% python3 -q
>>> import numpy as np
>>> import numpy.linalg as la
>>> np.set_printoptions(precision=3, suppress=True, linewidth=120, sign=" ")
>>> W0 = np.load("mat.npy")
>>> W0
array([[ 0,  0,  0],
       [ 0,  3,  0],
       [ 0,  0, -1]])
>>> rank = la.matrix_rank(W0)
>>> rank
np.int64(2)
>>> ns = la.svd(W0)[2][rank:].T
>>> np.allclose(W0 @ ns, 0)
True
>>> [int(la.matrix_rank(np.delete(W0, i, axis=0))) for i in range(3)]
[2, 1, 1]
>>> ns.shape
(3, 1)
>>> print(la.matrix_rank(W0.T @ W0), la.matrix_rank(W0 @ W0.T))
2 2
>>> u = np.array([-2, 2, 1])
>>> np.cross(W0[2, :3], W0[0, :3])
array([ 0,  0,  0])
>>> print(np.convolve(W0[2], u))
[ 0  0  2 -2 -1]
>>> print(np.correlate(W0[2], W0[0], "full"))
[ 0  0  0  0  0]
>>> evals, V = la.eigh(W0)
>>> x = np.array([3, -1, -4])
>>> (np.sign(V[:, -1].round(6)) == np.sign(V[0, -1].round(6))).astype(int)
array([ 1,  0,  1])
>>> print(V * np.abs(evals) @ V.T)
[[ 0.  0.  0.]
 [ 0.  3.  0.]
 [ 0.  0.  1.]]
>>> m1 = np.load("sample4.npy")
>>> print(m1)
[[ 1  1 -1 -1 -1 -1  1  1]
 [ 1 -1  1 -1 -1  1 -1  1]
 [ 1  1  1  1  1  1  1  1]
 [ 1  1  1  1 -1 -1 -1 -1]]
>>> rng = np.random.default_rng(74838)
>>> A2 = m1 + rng.integers(-2, 3, (4, 1)) @ rng.integers(-2, 3, (1, 8))
>>> A2
array([[ 5,  5,  3, -3,  3, -5,  5, -3],
       [ 1, -1,  1, -1, -1,  1, -1,  1],
       [-3, -3, -3,  3, -3,  5, -3,  5],
       [ 3,  3,  3,  0,  1, -3,  1, -3]])
>>> la.matrix_rank(A2 - m1, tol=1e-8)
np.int64(1)
>>> u, v = m1[2], m1[3]
>>> u @ v
np.int64(0)
>>> u @ u
np.int64(8)
>>> p = (u @ v) / (u @ u) * u
>>> p
array([ 0.,  0.,  0.,  0.,  0.,  0.,  0.,  0.])
>>> print(la.matrix_rank(np.outer(u, v)))
1
>>> v - p
array([ 1.,  1.,  1.,  1., -1., -1., -1., -1.])
>>> np.outer(u, v)
array([[ 1,  1,  1,  1, -1, -1, -1, -1],
       [ 1,  1,  1,  1, -1, -1, -1, -1],
       [ 1,  1,  1,  1, -1, -1, -1, -1],
       [ 1,  1,  1,  1, -1, -1, -1, -1],
       [ 1,  1,  1,  1, -1, -1, -1, -1],
       [ 1,  1,  1,  1, -1, -1, -1, -1],
       [ 1,  1,  1,  1, -1, -1, -1, -1],
       [ 1,  1,  1,  1, -1, -1, -1, -1]])
>>> arr = np.load("out5.npy")
>>> arr
array([[ 6.,  1.,  1.,  1.],
       [ 1.,  6.,  1.,  1.],
       [ 1.,  1.,  6.,  1.],
       [ 1.,  1.,  1.,  6.]])
>>> evals, V = la.eigh(arr)
>>> x = np.array([3, 0, 1, 3])
>>> x @ arr @ x
np.float64(144.0)
>>> V * np.sqrt(evals) @ V.T
array([[ 2.427,  0.191,  0.191,  0.191],
       [ 0.191,  2.427,  0.191,  0.191],
       [ 0.191,  0.191,  2.427,  0.191],
       [ 0.191,  0.191,  0.191,  2.427]])
>>> np.abs(arr).sum(axis=1).max(), round(np.abs(evals).max(), 3)
(np.float64(9.0), np.float64(9.0))
>>> (arr @ arr)[0]
array([ 39.,  14.,  14.,  14.])
>>> np.sort(np.abs(np.fft.fft(arr[0]))), np.sort(la.svd(arr, compute_uv=False))
(array([ 5.,  5.,  5.,  9.]), array([ 5.,  5.,  5.,  9.]))
>>> np.fft.fft(arr[0])
array([ 9.+0.j,  5.+0.j,  5.+0.j,  5.+0.j])
>>> evals, V = la.eigh(arr)
>>> np.unique(evals.round(6) + 0, return_counts=True)[1]
array([ 3,  1])
>>> print(np.round(V.T @ arr @ V, 3) + 0)
[[ 5.  0.  0.  0.]
 [ 0.  5.  0.  0.]
 [ 0.  0.  5.  0.]
 [ 0.  0.  0.  9.]]
>>> evals.sum(), np.trace(arr)
(np.float64(24.0), np.float64(24.0))
>>> evals
array([ 5.,  5.,  5.,  9.])
>>> la.eigvalsh(arr + 3 * np.eye(4))
array([  8.,   8.,   8.,  12.])
>>> (evals > 1e-8).sum(), (evals < -1e-8).sum()
(np.int64(4), np.int64(0))
>>> data = np.load("data.npy")
>>> data
array([[ 0.3,  0. , -0.2],
       [ 1.4, -1.9, -0.6],
       [-0.4, -0.4, -0.2],
       [-0.9, -0.3,  0.2],
       [-1.1,  1.1,  1.5],
       [ 1.2,  1.9,  0.8],
       [-1.2, -3.9, -0.6],
       [-0.4,  0.3, -0.9],
       [-0.1, -1.1, -1.2],
       [ 0.8, -1.2, -1.4],
       [-0.9, -0.3,  1.1],
       [-0.9,  0.9,  1. ],
       [-0.2,  0.4, -0.6],
       [-1.4, -2.2,  0.8]])
>>> x = np.array([6, 3, 3])
>>> rhs = data @ x
>>> print(np.round(la.pinv(data) @ data, 3) + 0)
[[ 1.  0.  0.]
 [ 0.  1.  0.]
 [ 0.  0.  1.]]
>>> rhs = rhs + 0.1 * rng.normal(size=14)
>>> rhs
array([  1.198,   0.971,  -4.174,  -5.808,   1.28 ,  15.314, -20.854,  -4.221,  -7.412,  -2.872,  -3.106,   0.371,
        -1.817, -12.539])
>>> coef, *_ = la.lstsq(data, rhs)
>>> coef
array([ 6.028,  3.005,  2.998])
>>> print(round(la.norm(rhs - data @ coef), 3))
0.285
>>> E = np.array([[0, 0, 1, 0], [1, 0, 0, 0], [0, 0, 0, 1], [0, 1, 0, 0]])
>>> x = np.array([0, -2, 2, -1])
>>> [p for p in range(1, 25) if np.allclose(la.matrix_power(E, p), np.eye(4))]
[4, 8, 12, 16, 20, 24]
>>> np.sort(np.abs(np.degrees(np.angle(la.eigvals(E)))))
array([   0.,   90.,   90.,  180.])
>>> labels = rng.permutation(4)
>>> A2 = E[:, labels] * rng.choice([-1, 1], 4)
>>> print(A2)
[[ 0 -1  0  0]
 [ 0  0 -1  0]
 [-1  0  0  0]
 [ 0  0  0  1]]
>>> left, _, vt = la.svd(E.T @ A2)
>>> la.lstsq(E, A2)[0]
array([[ 0.,  0., -1.,  0.],
       [ 0.,  0.,  0.,  1.],
       [ 0., -1.,  0.,  0.],
       [-1.,  0.,  0.,  0.]])
>>> print(la.matrix_power(E, 2))
[[ 0  0  0  1]
 [ 0  0  1  0]
 [ 0  1  0  0]
 [ 1  0  0  0]]
>>> p = np.eye(4)[3]
>>> for _ in range(3):
...     p = p @ E
...     print(p.round(3))
... 
[ 0.  1.  0.  0.]
[ 1.  0.  0.  0.]
[ 0.  0.  1.  0.]
>>> la.norm(E, axis=0)
array([ 1.,  1.,  1.,  1.])
>>> E[:, 3] @ E[:, 0]
np.int64(0)
>>> print(E @ E.T)
[[ 1  0  0  0]
 [ 0  1  0  0]
 [ 0  0  1  0]
 [ 0  0  0  1]]
>>> s = 3 * 0.5 ** np.arange(3)
>>> F = rng.normal(size=(25, 3)) * rng.permutation(s)
>>> F
array([[ 0.958,  0.486, -2.568],
       [-0.525, -0.585, -1.41 ],
       [ 3.975,  0.101, -0.658],
       [ 1.448, -0.208,  0.019],
       [ 0.816,  0.412, -2.254],
       [ 0.95 ,  0.172,  1.264],
       [-2.369, -0.341,  0.037],
       [ 0.653,  0.066, -2.122],
       [-0.06 ,  0.928,  2.496],
       [ 0.485,  0.26 ,  1.293],
       [ 3.285,  0.476, -1.12 ],
       [-3.213,  0.742, -0.806],
       [-0.848, -0.542, -0.098],
       [-1.187,  0.687, -1.284],
       [ 4.248,  0.304, -0.275],
       [ 3.808,  0.953, -0.88 ],
       [-3.832,  0.955, -1.536],
       [-2.069,  0.403,  1.743],
       [-0.203, -0.047,  0.19 ],
       [ 5.741, -0.469,  0.543],
       [-3.294, -0.877,  1.241],
       [ 2.971, -1.144,  0.958],
       [ 3.234, -0.003,  0.781],
       [ 3.382,  0.838,  1.739],
       [-3.467,  0.24 , -3.757]])
>>> x = np.array([-1, 0, 2])
>>> rhs = F @ x
>>> np.round(la.pinv(F) @ F, 3) + 0
array([[ 1.,  0.,  0.],
       [ 0.,  1.,  0.],
       [ 0.,  0.,  1.]])
>>> rhs = rhs + 0.3 * rng.normal(size=25)
>>> rhs
array([-6.288, -1.87 , -5.426, -1.319, -5.419,  1.763,  2.352, -5.175,  4.542,  1.97 , -4.976,  1.952,  0.251, -1.316,
       -4.746, -5.778,  0.527,  6.237,  0.069, -5.357,  5.968,  0.013, -1.765,  0.118, -3.446])
>>> coef, *_ = la.lstsq(F, rhs)
>>> np.round(F.T @ (rhs - F @ coef), 3) + 0
array([ 0.,  0.,  0.])
>>> coef
array([-1.022, -0.139,  1.976])
>>> G = np.cov(F, rowvar=False)
>>> la.eigvalsh(G)[::-1]
array([ 7.603,  2.248,  0.323])
>>> np.corrcoef(F.T)
array([[ 1.   , -0.051,  0.193],
       [-0.051,  1.   , -0.153],
       [ 0.193, -0.153,  1.   ]])
>>> G
array([[ 7.476, -0.08 ,  0.811],
       [-0.08 ,  0.332, -0.136],
       [ 0.811, -0.136,  2.366]])
>>> np.argwhere(np.triu(np.abs(np.corrcoef(F.T)) > 0.8, 1))
array([], shape=(0, 2), dtype=int64)
>>> np.polyfit(F[:, 0], F[:, 2], 1)
array([ 0.108, -0.323])
